% python3 -q
>>> import numpy as np
>>> np.set_printoptions(precision=2, suppress=True, linewidth=100)
>>> def rd(a):
...     return np.round(a, 2) + 0
... 
>>> A = np.load("dump.npy")
>>> print(A)
[[-1.  1.  1.  1.]
 [ 1. -1.  1.  1.]
 [ 1.  1. -1.  1.]
 [ 1.  1.  1. -1.]]
>>> # symmetric, so the eigenvalues are real
>>> vals, vecs = np.linalg.eigh(A)
>>> x0 = np.array([3, -2, 1, -2])
>>> rd(np.linalg.eigvalsh(A[1:, 1:]))
array([-2., -2.,  1.])
>>> np.fft.fft(A[0])
array([ 2.+0.j, -2.+0.j, -2.+0.j, -2.+0.j])
>>> np.sort(np.abs(np.fft.fft(A[0]))), rd(np.sort(np.linalg.svd(A, compute_uv=False)))
(array([2., 2., 2., 2.]), array([2., 2., 2., 2.]))
>>> (A @ A)[0]
array([4., 0., 0., 0.])
>>> X = np.load("case3.npy")
>>> X
array([[ 0,  0,  0,  0,  0],
       [ 0,  0,  0,  0,  0],
       [ 0,  2,  0,  0,  0],
       [ 0,  0,  0,  0, -1],
       [ 0,  0,  0, -1,  0]])
>>> print(X.T @ X)
[[0 0 0 0 0]
 [0 4 0 0 0]
 [0 0 0 0 0]
 [0 0 0 1 0]
 [0 0 0 0 1]]
>>> print(X @ X.T)
[[0 0 0 0 0]
 [0 0 0 0 0]
 [0 0 4 0 0]
 [0 0 0 1 0]
 [0 0 0 0 1]]
>>> r = np.linalg.matrix_rank(X)
>>> print(r)
3
>>> ns = np.linalg.svd(X)[2][r:].T
>>> ns @ ns.T
array([[1., 0., 0., 0., 0.],
       [0., 0., 0., 0., 0.],
       [0., 0., 1., 0., 0.],
       [0., 0., 0., 0., 0.],
       [0., 0., 0., 0., 0.]])
>>> X @ ns
array([[0., 0.],
       [0., 0.],
       [0., 0.],
       [0., 0.],
       [0., 0.]])
>>> print(ns.shape)
(5, 2)
>>> m1 = np.load("data.npy")
>>> m1
array([[0, 0, 0, 0, 1, 0, 0, 0, 0],
       [0, 0, 0, 1, 0, 0, 0, 0, 0],
       [0, 0, 0, 0, 0, 0, 0, 1, 0],
       [0, 0, 0, 0, 0, 1, 0, 0, 0],
       [0, 0, 0, 0, 0, 0, 1, 0, 0],
       [0, 0, 1, 0, 0, 0, 0, 0, 0],
       [0, 0, 0, 0, 0, 0, 0, 0, 1],
       [1, 0, 0, 0, 0, 0, 0, 0, 0],
       [0, 1, 0, 0, 0, 0, 0, 0, 0]])
>>> m1 @ np.ones(9)
array([1., 1., 1., 1., 1., 1., 1., 1., 1.])
>>> np.linalg.matrix_power(m1, 100)
array([[0, 0, 0, 0, 1, 0, 0, 0, 0],
       [0, 0, 0, 1, 0, 0, 0, 0, 0],
       [0, 0, 0, 0, 0, 0, 0, 1, 0],
       [0, 0, 0, 0, 0, 1, 0, 0, 0],
       [0, 0, 0, 0, 0, 0, 1, 0, 0],
       [0, 0, 1, 0, 0, 0, 0, 0, 0],
       [0, 0, 0, 0, 0, 0, 0, 0, 1],
       [1, 0, 0, 0, 0, 0, 0, 0, 0],
       [0, 1, 0, 0, 0, 0, 0, 0, 0]])
>>> p = np.eye(9)[7]
>>> for _ in range(7):
...     p = p @ m1
...     print(p.round(2))
... 
[1. 0. 0. 0. 0. 0. 0. 0. 0.]
[0. 0. 0. 0. 1. 0. 0. 0. 0.]
[0. 0. 0. 0. 0. 0. 1. 0. 0.]
[0. 0. 0. 0. 0. 0. 0. 0. 1.]
[0. 1. 0. 0. 0. 0. 0. 0. 0.]
[0. 0. 0. 1. 0. 0. 0. 0. 0.]
[0. 0. 0. 0. 0. 1. 0. 0. 0.]
>>> np.trace(m1)
np.int64(0)
>>> np.allclose(m1, m1.T)
False
>>> rd(np.linalg.det(m1))
np.float64(1.0)
>>> def softmax(z):
...     e = np.exp(z - z.max(axis=-1, keepdims=True))
...     return e / e.sum(axis=-1, keepdims=True)
... 
>>> rd(softmax(m1).sum(axis=1))
array([1., 1., 1., 1., 1., 1., 1., 1., 1.])
>>> rd(softmax(m1[5] + 4))
array([0.09, 0.09, 0.25, 0.09, 0.09, 0.09, 0.09, 0.09, 0.09])
>>> att = m1 @ m1.T / np.sqrt(9)
>>> rd(softmax(att))
array([[0.15, 0.11, 0.11, 0.11, 0.11, 0.11, 0.11, 0.11, 0.11],
       [0.11, 0.15, 0.11, 0.11, 0.11, 0.11, 0.11, 0.11, 0.11],
       [0.11, 0.11, 0.15, 0.11, 0.11, 0.11, 0.11, 0.11, 0.11],
       [0.11, 0.11, 0.11, 0.15, 0.11, 0.11, 0.11, 0.11, 0.11],
       [0.11, 0.11, 0.11, 0.11, 0.15, 0.11, 0.11, 0.11, 0.11],
       [0.11, 0.11, 0.11, 0.11, 0.11, 0.15, 0.11, 0.11, 0.11],
       [0.11, 0.11, 0.11, 0.11, 0.11, 0.11, 0.15, 0.11, 0.11],
       [0.11, 0.11, 0.11, 0.11, 0.11, 0.11, 0.11, 0.15, 0.11],
       [0.11, 0.11, 0.11, 0.11, 0.11, 0.11, 0.11, 0.11, 0.15]])
>>> rd(softmax(att)[5] @ m1)
array([0.11, 0.11, 0.15, 0.11, 0.11, 0.11, 0.11, 0.11, 0.11])
>>> softmax(att).round(6).argmax(axis=1)
array([0, 1, 2, 3, 4, 5, 6, 7, 8])
>>> O, vecs = np.linalg.qr(m1[:, :5])[0], np.linalg.qr(m1[:, 5:])[0]
>>> s = np.linalg.svd(O.T @ vecs, compute_uv=False)
>>> s
array([0., 0., 0., 0.])
>>> print(np.degrees(np.arccos(s.clip(0, 1))))
[90. 90. 90. 90.]
>>> rng = np.random.default_rng(8199)
>>> J = (rng.random((9, 9)) < 0.3) + np.eye(9)
>>> J /= J.sum(axis=1, keepdims=True)
>>> rd(J)
array([[0.33, 0.33, 0.33, 0.  , 0.  , 0.  , 0.  , 0.  , 0.  ],
       [0.25, 0.25, 0.  , 0.  , 0.  , 0.  , 0.25, 0.25, 0.  ],
       [0.2 , 0.  , 0.2 , 0.2 , 0.  , 0.2 , 0.  , 0.2 , 0.  ],
       [0.  , 0.17, 0.17, 0.33, 0.17, 0.17, 0.  , 0.  , 0.  ],
       [0.  , 0.  , 0.  , 0.33, 0.33, 0.  , 0.33, 0.  , 0.  ],
       [0.14, 0.14, 0.14, 0.  , 0.  , 0.29, 0.14, 0.14, 0.  ],
       [0.  , 0.  , 0.2 , 0.2 , 0.  , 0.  , 0.4 , 0.  , 0.2 ],
       [0.25, 0.  , 0.  , 0.25, 0.25, 0.  , 0.  , 0.25, 0.  ],
       [0.25, 0.  , 0.25, 0.  , 0.25, 0.  , 0.  , 0.  , 0.25]])
>>> np.argsort(-np.linalg.norm(J, axis=0).round(6), kind="stable")[:3]
array([3, 0, 6])
